In [1]: import numpy as np

In [2]: import numpy.linalg as la

In [3]: np.set_printoptions(precision=2, suppress=True, linewidth=140)

In [4]: X = np.loadtxt("arr.csv", delimiter=",")

In [5]: X
Out[5]: 
array([[0., 0., 1., 0., 0., 0.],
       [0., 0., 0., 0., 1., 0.],
       [1., 0., 0., 0., 0., 0.],
       [0., 0., 0., 1., 0., 0.],
       [0., 0., 0., 0., 0., 1.],
       [0., 1., 0., 0., 0., 0.]])

In [6]: rng = np.random.default_rng(46660)

In [7]: z = rng.permutation(6)

In [8]: z
Out[8]: array([4, 3, 2, 0, 5, 1])

In [9]: M2 = X[z][:, z]

In [10]: np.sort(np.abs(la.eigvals(M2)))
Out[10]: array([1., 1., 1., 1., 1., 1.])

In [11]: round(la.det(M2), 2), round(la.det(X[z]), 2)
Out[11]: (np.float64(-1.0), np.float64(-1.0))

In [12]: np.trace(M2)
Out[12]: np.float64(1.0)

In [13]: Q, R = la.qr(X)

In [14]: Q.shape, R.shape
Out[14]: ((6, 6), (6, 6))

In [15]: Q
Out[15]: 
array([[ 0.,  0., -1.,  0.,  0.,  0.],
       [-0.,  0.,  0.,  0., -1.,  0.],
       [-1., -0.,  0.,  0.,  0.,  0.],
       [-0., -0., -0.,  1.,  0.,  0.],
       [-0., -0., -0., -0.,  0.,  1.],
       [-0., -1., -0., -0.,  0.,  0.]])

In [16]: np.trace(Q @ Q.T)
Out[16]: np.float64(6.0)

In [17]: R
Out[17]: 
array([[-1.,  0.,  0.,  0.,  0.,  0.],
       [ 0., -1.,  0.,  0.,  0.,  0.],
       [ 0.,  0., -1.,  0.,  0.,  0.],
       [ 0.,  0.,  0.,  1.,  0.,  0.],
       [ 0.,  0.,  0.,  0., -1.,  0.],
       [ 0.,  0.,  0.,  0.,  0.,  1.]])

In [18]: Q.T @ Q
Out[18]: 
array([[1., 0., 0., 0., 0., 0.],
       [0., 1., 0., 0., 0., 0.],
       [0., 0., 1., 0., 0., 0.],
       [0., 0., 0., 1., 0., 0.],
       [0., 0., 0., 0., 1., 0.],
       [0., 0., 0., 0., 0., 1.]])

In [19]: np.flatnonzero(la.matrix_power((X != 0) + (X.T != 0) + np.eye(6), 6)[5])
Out[19]: array([1, 4, 5])

In [20]: X @ X
Out[20]: 
array([[1., 0., 0., 0., 0., 0.],
       [0., 0., 0., 0., 0., 1.],
       [0., 0., 1., 0., 0., 0.],
       [0., 0., 0., 1., 0., 0.],
       [0., 1., 0., 0., 0., 0.],
       [0., 0., 0., 0., 1., 0.]])

In [21]: M2 = np.array([[0, 2], [-2, 2], [-2, -1], [3, -3], [0, -2], [-3, -1]])

In [22]: Z = np.array([[0, 2, 2, 2, 0, 1, 0], [2, 0, 0, 0, 1, 1, 0]])

In [23]: J = M2 @ Z + 0.1 * rng.normal(size=(6, 7))

In [24]: J
Out[24]: 
array([[ 3.96, -0.06,  0.06,  0.25,  2.06,  2.1 ,  0.21],
       [ 3.91, -4.13, -3.95, -4.1 ,  1.95,  0.07, -0.14],
       [-1.97, -3.97, -3.92, -4.  , -0.96, -3.03, -0.07],
       [-6.04,  6.01,  5.91,  6.14, -3.03, -0.15,  0.05],
       [-4.01,  0.22, -0.02,  0.19, -1.98, -1.92, -0.04],
       [-2.08, -5.78, -5.99, -5.91, -0.99, -4.18, -0.04]])

In [25]: M2 = J / la.norm(J, axis=1, keepdims=True)

In [26]: gram = M2 @ M2.T

In [27]: np.round(np.degrees(np.arccos(np.clip(gram[1, 3], -1, 1))), 2)
Out[27]: np.float64(178.56)

In [28]: np.argwhere(np.triu(np.abs(gram) > 0.95, 1))
Out[28]: 
array([[0, 4],
       [1, 3],
       [2, 5]])

In [29]: M2 = J + rng.integers(-2, 3, (6, 2)) @ rng.integers(-2, 3, (2, 7))

In [30]: M2.round(2) + 0
Out[30]: 
array([[  3.96,  -2.06,   2.06,   0.25,   2.06,  -0.9 ,   0.21],
       [  3.91,  -6.13,  -2.95,  -5.1 ,   1.95,  -0.93,  -1.14],
       [ -1.97,   0.03,  -3.92,   0.  ,  -0.96,  -5.03,   3.93],
       [ -6.04,   6.01,   7.91,   8.14,  -3.03,  -4.15,   2.05],
       [ -4.01,  -3.78,  -0.02,  -3.81,  -1.98,   0.08,  -4.04],
       [ -2.08, -13.78,  -3.99, -11.91,  -0.99,  -4.18,  -6.04]])

In [31]: np.round(la.svd(M2 - J, compute_uv=False), 2) + 0
Out[31]: array([15.78,  6.92,  0.  ,  0.  ,  0.  ,  0.  ])

In [32]: M2 - J
Out[32]: 
array([[ 0., -2.,  2.,  0.,  0., -3.,  0.],
       [ 0., -2.,  1., -1.,  0., -1., -1.],
       [ 0.,  4.,  0.,  4.,  0., -2.,  4.],
       [ 0.,  0.,  2.,  2.,  0., -4.,  2.],
       [ 0., -4.,  0., -4.,  0.,  2., -4.],
       [ 0., -8.,  2., -6.,  0.,  0., -6.]])
